% ipython --no-banner

In [1]: import numpy as np

In [2]: np.set_printoptions(suppress=True, linewidth=200)

In [3]: Y = np.array([[3, 2, 3, 3, 2, 0, 3, 1, 1, 3, 2, 1],
   ...:     [2, 3, 3, 1, 0, 1, 2, 1, 2, 2, 1, 1],
   ...:     [3, 2, 1, 0, 2, 3, 3, 0, 0, 1, 0, 0],
   ...:     [3, 1, 2, 1, 2, 1, 3, 0, 0, 3, 0, 3],
   ...:     [2, 0, 3, 1, 1, 0, 3, 2, 3, 3, 3, 0],
   ...:     [0, 0, 0, 1, 1, 3, 1, 3, 2, 1, 3, 2],
   ...:     [3, 1, 0, 0, 0, 3, 0, 0, 1, 1, 3, 2],
   ...:     [3, 3, 0, 3, 1, 1, 3, 0, 1, 2, 0, 2],
   ...:     [1, 0, 2, 2, 1, 0, 1, 2, 1, 1, 2, 2],
   ...:     [1, 2, 2, 3, 1, 3, 0, 1, 2, 3, 1, 2],
   ...:     [1, 0, 2, 2, 0, 1, 3, 2, 2, 1, 3, 2],
   ...:     [3, 1, 1, 3, 3, 0, 1, 0, 3, 3, 1, 1]])

In [4]: W0 = Y - Y.T

In [5]: W0
Out[5]: 
array([[ 0,  0,  0,  0,  0,  0,  0, -2,  0,  2,  1, -2],
       [ 0,  0,  1,  0,  0,  1,  1, -2,  2,  0,  1,  0],
       [ 0, -1,  0, -2, -1,  3,  3,  0, -2, -1, -2, -1],
       [ 0,  0,  2,  0,  1,  0,  3, -3, -2,  0, -2,  0],
       [ 0,  0,  1, -1,  0, -1,  3,  1,  2,  2,  3, -3],
       [ 0, -1, -3,  0,  1,  0, -2,  2,  2, -2,  2,  2],
       [ 0, -1, -3, -3, -3,  2,  0, -3,  0,  1,  0,  1],
       [ 2,  2,  0,  3, -1, -2,  3,  0, -1,  1, -2,  2],
       [ 0, -2,  2,  2, -2, -2,  0,  1,  0, -1,  0, -1],
       [-2,  0,  1,  0, -2,  2, -1, -1,  1,  0,  0, -1],
       [-1, -1,  2,  2, -3, -2,  0,  2,  0,  0,  0,  1],
       [ 2,  0,  1,  0,  3, -2, -1, -2,  1,  1, -1,  0]])

In [6]: x = np.array([1, 1, 2, 0, 2, 1, 2, 0, 2, 1, 0, 2])

In [7]: rhs = W0 @ x

In [8]: beta, lr = np.zeros(12), 1 / np.linalg.norm(W0, 2) ** 2

In [9]: for i in range(30):
   ...:     beta -= lr * W0.T @ (W0 @ beta - rhs)
   ...:     if i % 5 == 0: print(i, round(np.linalg.norm(W0 @ beta - rhs), 1))
   ...: 
0 11.4
5 5.3
10 3.3
15 2.4
20 1.9
25 1.6

In [10]: beta.round(1) + 0
Out[10]: array([ 0.6,  1.5,  1.5,  0. ,  1.8,  0.3,  2.1, -0.4,  2. ,  0.1, -0.1,  1.4])

In [11]: np.round(np.linalg.cond(W0), 1)
Out[11]: np.float64(15.2)

In [12]: W1 = np.array([[-2, -1, -2, 2],
    ...:     [2, -2, -1, 0],
    ...:     [-2, -1, 2, 1],
    ...:     [-1, 1, -1, -1],
    ...:     [-2, 2, 2, 1],
    ...:     [1, 0, 0, 2],
    ...:     [2, -2, -2, -2],
    ...:     [1, -2, -2, -2],
    ...:     [-1, -1, 2, 1],
    ...:     [-1, -2, 0, 2],
    ...:     [1, -1, 2, 0],
    ...:     [0, 0, 2, -1]])

In [13]: beta = np.array([8, 3, 9, 8])

In [14]: hid = np.maximum(W0 @ W1 + beta, 0)

In [15]: np.linalg.matrix_rank(hid)
Out[15]: np.int64(4)

In [16]: cent = np.array([[-2, 0, 1], [8, -5, 0], [-2, -3, 9], [9, 7, -6]])

In [17]: print(W1 @ cent)
[[ 18  25 -32]
 [-18  13  -7]
 [  1   6  10]
 [  3  -9  -4]
 [ 25  -9  10]
 [ 16  14 -11]
 [-34   2  -4]
 [-32   2  -5]
 [ -1   6  11]
 [  4  24 -13]
 [-14  -1  19]
 [-13 -13  24]]

In [18]: r0 = np.array([2, 0, -5])

In [19]: print(np.array([np.convolve(row, r0, "same") for row in W0]))
[[  0   0   0   0   0   0  -4   0  14   2 -14  -5]
 [  0   2   0  -5   2   2  -9  -1  10  -8   0  -5]
 [ -2   0   1  -2  16  11 -15 -19  -2   6   3  10]
 [  0   4   0  -8   0   1  -6 -19  15   6   0  10]
 [  0   2  -2  -5   3   6   7 -11  -1  -4 -16 -15]
 [ -2  -6   5  17   0  -9   4  14 -14  -6  14 -10]
 [ -2  -6  -1   9  19  15 -16   0  17   0  -3   0]
 [  4 -10  -4  -2 -19  11  10 -17   2   1  -1  10]
 [ -4   4  14 -14 -14  10  12   0  -7   0   3   0]
 [  0  12   0  -9   4   8 -12   7   5  -5  -2   0]
 [ -2   9   9 -16 -14  15  14   0 -10   0   2   0]
 [  0  -8   0   1  -4 -17   6   7  12  -7  -5   5]]

In [20]: print(np.convolve(W0[2], r0))
[  0  -2   0   1  -2  16  11 -15 -19  -2   6   3  10   5]

In [21]: np.cross(W0[2, :3], W0[11, :3])
Out[21]: array([-1,  0,  2])

In [22]: m1 = np.load("out10.npy")

In [23]: print(m1)
[[ 0 -1  0  0]
 [-2  3  0  0]
 [ 0  0  0 -1]
 [ 0  0 -2  3]]

In [24]: th = np.radians(30)

In [25]: R = np.eye(4)

In [26]: R[3, 3] = R[1, 1] = np.cos(th)

In [27]: R[3, 1], R[1, 3] = -np.sin(th), np.sin(th)

In [28]: R.round(1)
Out[28]: 
array([[ 1. ,  0. ,  0. ,  0. ],
       [ 0. ,  0.9,  0. ,  0.5],
       [ 0. ,  0. ,  1. ,  0. ],
       [ 0. , -0.5,  0. ,  0.9]])

In [29]: Y = m1 @ R.T

In [30]: np.allclose(m1 @ m1.T, Y @ Y.T)
Out[30]: True

In [31]: vals, evecs = np.linalg.eig(m1)

In [32]: print(np.round(np.sort(np.linalg.eigvals(m1.T)), 1))
[-0.6 -0.6  3.6  3.6]

In [33]: print(np.round(np.sort(np.linalg.eigvals(m1 @ m1)), 1))
[ 0.3  0.3 12.7 12.7]

In [34]: th = np.radians(120)

In [35]: R = np.eye(12)

In [36]: R[1, 1] = R[7, 7] = np.cos(th)

In [37]: R[1, 7], R[7, 1] = -np.sin(th), np.sin(th)

In [38]: R.round(1)
Out[38]: 
array([[ 1. ,  0. ,  0. ,  0. ,  0. ,  0. ,  0. ,  0. ,  0. ,  0. ,  0. ,  0. ],
       [ 0. , -0.5,  0. ,  0. ,  0. ,  0. ,  0. , -0.9,  0. ,  0. ,  0. ,  0. ],
       [ 0. ,  0. ,  1. ,  0. ,  0. ,  0. ,  0. ,  0. ,  0. ,  0. ,  0. ,  0. ],
       [ 0. ,  0. ,  0. ,  1. ,  0. ,  0. ,  0. ,  0. ,  0. ,  0. ,  0. ,  0. ],
       [ 0. ,  0. ,  0. ,  0. ,  1. ,  0. ,  0. ,  0. ,  0. ,  0. ,  0. ,  0. ],
       [ 0. ,  0. ,  0. ,  0. ,  0. ,  1. ,  0. ,  0. ,  0. ,  0. ,  0. ,  0. ],
       [ 0. ,  0. ,  0. ,  0. ,  0. ,  0. ,  1. ,  0. ,  0. ,  0. ,  0. ,  0. ],
       [ 0. ,  0.9,  0. ,  0. ,  0. ,  0. ,  0. , -0.5,  0. ,  0. ,  0. ,  0. ],
       [ 0. ,  0. ,  0. ,  0. ,  0. ,  0. ,  0. ,  0. ,  1. ,  0. ,  0. ,  0. ],
       [ 0. ,  0. ,  0. ,  0. ,  0. ,  0. ,  0. ,  0. ,  0. ,  1. ,  0. ,  0. ],
       [ 0. ,  0. ,  0. ,  0. ,  0. ,  0. ,  0. ,  0. ,  0. ,  0. ,  1. ,  0. ],
       [ 0. ,  0. ,  0. ,  0. ,  0. ,  0. ,  0. ,  0. ,  0. ,  0. ,  0. ,  1. ]])

In [39]: Y = W0 @ R.T

In [40]: np.allclose(W0 @ W0.T, Y @ Y.T)
Out[40]: True

In [41]: mat = np.array([[2, -2, 2, -4, 4, 2],
    ...:     [-1, 1, -1, 2, -2, -1],
    ...:     [4, -4, 4, -8, 8, 4],
    ...:     [-1, 1, -1, 2, -2, -1],
    ...:     [3, -3, 3, -6, 6, 3],
    ...:     [3, -3, 3, -6, 6, 3],
    ...:     [-2, 2, -2, 4, -4, -2]])

In [42]: rank = np.linalg.matrix_rank(mat)

In [43]: rank
Out[43]: np.int64(1)

In [44]: ns = np.linalg.svd(mat)[2][rank:].T

In [45]: [int(np.linalg.matrix_rank(mat[:i])) for i in range(1, len(mat) + 1)]
Out[45]: [1, 1, 1, 1, 1, 1, 1]

In [46]: [int(np.linalg.matrix_rank(np.delete(mat, i, axis=0))) for i in range(7)]
Out[46]: [1, 1, 1, 1, 1, 1, 1]

In [47]: np.round(ns @ ns.T, 1)
Out[47]: 
array([[ 0.9,  0.1, -0.1,  0.2, -0.2, -0.1],
       [ 0.1,  0.9,  0.1, -0.2,  0.2,  0.1],
       [-0.1,  0.1,  0.9,  0.2, -0.2, -0.1],
       [ 0.2, -0.2,  0.2,  0.7,  0.3,  0.2],
       [-0.2,  0.2, -0.2,  0.3,  0.7, -0.2],
       [-0.1,  0.1, -0.1,  0.2, -0.2,  0.9]])

In [48]: [int(np.linalg.matrix_rank(mat[:, :j + 1])) for j in range(6)]
Out[48]: [1, 1, 1, 1, 1, 1]

In [49]: ns.shape
Out[49]: (6, 5)

In [50]: print(np.allclose(mat @ ns, 0))
True

In [51]: np.linalg.matrix_rank(mat.T @ mat), np.linalg.matrix_rank(mat @ mat.T)
Out[51]: (np.int64(1), np.int64(1))
